In [1]: import numpy as np

In [2]: np.set_printoptions(suppress=True, linewidth=140)

In [3]: J = np.load("a.npy")

In [4]: print(J)
[[1 0 3 1 1 0 2 1]
 [0 0 6 2 0 3 1 3]
 [3 2 6 2 0 1 2 1]
 [1 3 9 3 1 3 0 0]
 [0 3 9 3 2 0 2 3]
 [2 3 3 1 3 0 1 0]
 [2 2 0 0 0 2 1 3]
 [3 2 9 3 1 2 3 1]
 [2 0 9 3 2 3 2 0]]

In [5]: print(np.round(np.linalg.norm(J, 2) / np.linalg.norm(J), 2))
0.93

In [6]: print(np.argsort(-np.linalg.norm(J, axis=0).round(6), kind="stable")[:3])
[2 3 1]

In [7]: print(np.linalg.matrix_rank(J, rtol=0.1))
5

In [8]: print([round(float(x), 2) for x in np.linalg.svd(J, compute_uv=False)[:3]])
[23.73, 5.11, 4.7]

In [9]: G = J.T @ J

In [10]: print(np.round(np.linalg.svd(J, compute_uv=False) ** 2, 2) + 0)
[563.08  26.15  22.08  16.3   11.88   5.36   0.15   0.  ]

In [11]: print(np.round(np.linalg.eigvalsh(G)[::-1], 2) + 0)
[563.08  26.15  22.08  16.3   11.88   5.36   0.15   0.  ]

In [12]: print(np.diag(G))
[ 32  39 414  46  20  36  28  30]

In [13]: print(np.linalg.lstsq(J[:-1].T, J[-1])[2])
7

In [14]: print(np.unique(J.round(6), axis=0).shape)
(9, 8)

In [15]: print(np.abs(np.diag(np.linalg.qr(J)[1])) > 1e-9)
[ True  True  True False  True  True  True  True]

In [16]: print(round(np.trace(np.linalg.pinv(J) @ J), 2))
7.0

In [17]: rk = np.linalg.matrix_rank(J)

In [18]: print(rk)
7

In [19]: N = np.linalg.svd(J)[2][rk:].T

In [20]: print(np.round(N @ N.T, 2) + 0)
[[ 0.   0.   0.   0.   0.   0.   0.   0. ]
 [ 0.   0.   0.   0.   0.   0.   0.   0. ]
 [ 0.   0.   0.1 -0.3  0.   0.   0.   0. ]
 [ 0.   0.  -0.3  0.9  0.   0.   0.   0. ]
 [ 0.   0.   0.   0.   0.   0.   0.   0. ]
 [ 0.   0.   0.   0.   0.   0.   0.   0. ]
 [ 0.   0.   0.   0.   0.   0.   0.   0. ]
 [ 0.   0.   0.   0.   0.   0.   0.   0. ]]

In [21]: print([int(np.linalg.matrix_rank(np.delete(J, i, axis=0))) for i in range(9)])
[7, 7, 7, 7, 7, 7, 7, 7, 7]

In [22]: print(N.shape)
(8, 1)

In [23]: left, sig, Vh = np.linalg.svd(J)

In [24]: print(np.argmax(sig[:-1] / (sig[1:] + 1e-6)) + 1)
7

In [25]: print(sig.round(2) + 0)
[23.73  5.11  4.7   4.04  3.45  2.32  0.39  0.  ]

In [26]: B = left[:, :7] @ np.diag(sig[:7]) @ Vh[:7]

In [27]: print(np.round(np.linalg.norm(J - B) / np.linalg.norm(J), 2))
0.0

In [28]: print(np.linalg.matrix_rank(B))
7

In [29]: print(np.linalg.matrix_rank(J, rtol=0.05))
6

In [30]: mat = np.load("run9.npy")

In [31]: print(mat)
[[ 0.  2.  1.  3. -4. -1.]
 [ 2.  0.  0.  0.  0.  0.]
 [ 1.  0.  0.  0.  0.  0.]
 [ 3.  0.  0.  0.  0.  0.]
 [-4.  0.  0.  0.  0.  0.]
 [-1.  0.  0.  0.  0.  0.]]

In [32]: B = J / np.sqrt((J ** 2).mean(axis=1, keepdims=True))

In [33]: print(B[8].round(2))
[0.54 0.   2.42 0.81 0.54 0.81 0.54 0.  ]

In [34]: rk = np.linalg.matrix_rank(mat)

In [35]: print(rk)
2

In [36]: N = np.linalg.svd(mat)[2][rk:].T

In [37]: print(N.shape)
(6, 4)

In [38]: print(np.allclose(mat @ N, 0))
True

In [39]: print(np.round(N @ N.T, 2))
[[ 0.    0.    0.    0.    0.    0.  ]
 [ 0.    0.87 -0.06 -0.19  0.26  0.06]
 [ 0.   -0.06  0.97 -0.1   0.13  0.03]
 [ 0.   -0.19 -0.1   0.71  0.39  0.1 ]
 [ 0.    0.26  0.13  0.39  0.48 -0.13]
 [ 0.    0.06  0.03  0.1  -0.13  0.97]]

In [40]: print([int(np.linalg.matrix_rank(mat[:i])) for i in range(1, len(mat) + 1)])
[1, 2, 2, 2, 2, 2]
